% ipython --no-banner

In [1]: import numpy as np

In [2]: np.set_printoptions(suppress=True, linewidth=100)

In [3]: def rnd(a):
   ...:     return np.round(a, 4) + 0
   ...: 

In [4]: arr = np.load("case11.npy")

In [5]: print(arr)
[[ 2  5  4  1  1]
 [ 2  5  4  1  1]
 [ 5  4  2  1  2]
 [ 0  3  5  1  3]
 [ 7 10 10  4  9]
 [ 9  9  7  3  2]
 [ 0  3  5  1  3]
 [ 4  8 10  3  3]
 [ 4  5  5  2  0]
 [ 5  4  2  1  2]
 [ 6 10  9  3  1]
 [ 4  8 10  3  3]]

In [6]: # rows 0 and 1 are equal

In [7]: W2 = arr[[7, 10]].astype(float)

In [8]: for _ in range(3):
   ...:     labels = np.linalg.norm(arr[:, None] - W2, axis=-1).argmin(axis=1)
   ...:     W2 = np.array([arr[labels == j].mean(axis=0) for j in range(2)])
   ...: 

In [9]: print(labels)
[0 0 0 0 1 1 0 1 0 0 1 1]

In [10]: print(np.abs(W2[1] - W2[0]).argmax())
2

In [11]: print(np.bincount(labels))
[7 5]

In [12]: print(rnd(W2))
[[2.5714 4.1429 3.8571 1.1429 1.7143]
 [6.     9.     9.2    3.2    3.6   ]]

In [13]: print(np.linalg.cond(W2) > 100)
False

In [14]: print(np.argsort(-np.linalg.norm(W2, axis=0).round(6), kind="stable")[:3])
[2 1 0]

In [15]: C2 = np.cov(arr, rowvar=False)

In [16]: print(rnd(np.polyfit(arr[:, 2], arr[:, 0], 1)))
[0.3072 2.1313]

In [17]: F = np.array([[-2.7, 4.0, -5.0, 2.0, 9.0, 2.0],
    ...:     [-9.0, 6.3, -3.0, 3.0, 2.0, 0.0],
    ...:     [8.0, -2.0, -5.7, 6.0, -2.0, -7.0],
    ...:     [-9.0, 5.0, 5.0, -8.7, -6.0, 0.0],
    ...:     [-7.0, -4.0, 4.0, 5.0, 4.3, -5.0],
    ...:     [-3.0, 4.0, -5.0, 2.0, 9.0, 2.3]])

In [18]: x0 = np.array([1, 3, 0, 3, 3, 2])

In [19]: target = F @ x0

In [20]: print(rnd(target))
[ 46.3  24.9   0.  -38.1  -1.1  46.6]

In [21]: print(rnd(np.linalg.solve(F, -3 * target)))
[-3. -9.  0. -9. -9. -6.]

In [22]: print(rnd(np.linalg.solve(F, target)))
[1. 3. 0. 3. 3. 2.]

In [23]: print(rnd(np.linalg.solve(F, F[:, 3])))
[0. 0. 0. 1. 0. 0.]

In [24]: print(rnd(np.linalg.solve(F.T, F[4])))
[0. 0. 0. 0. 1. 0.]
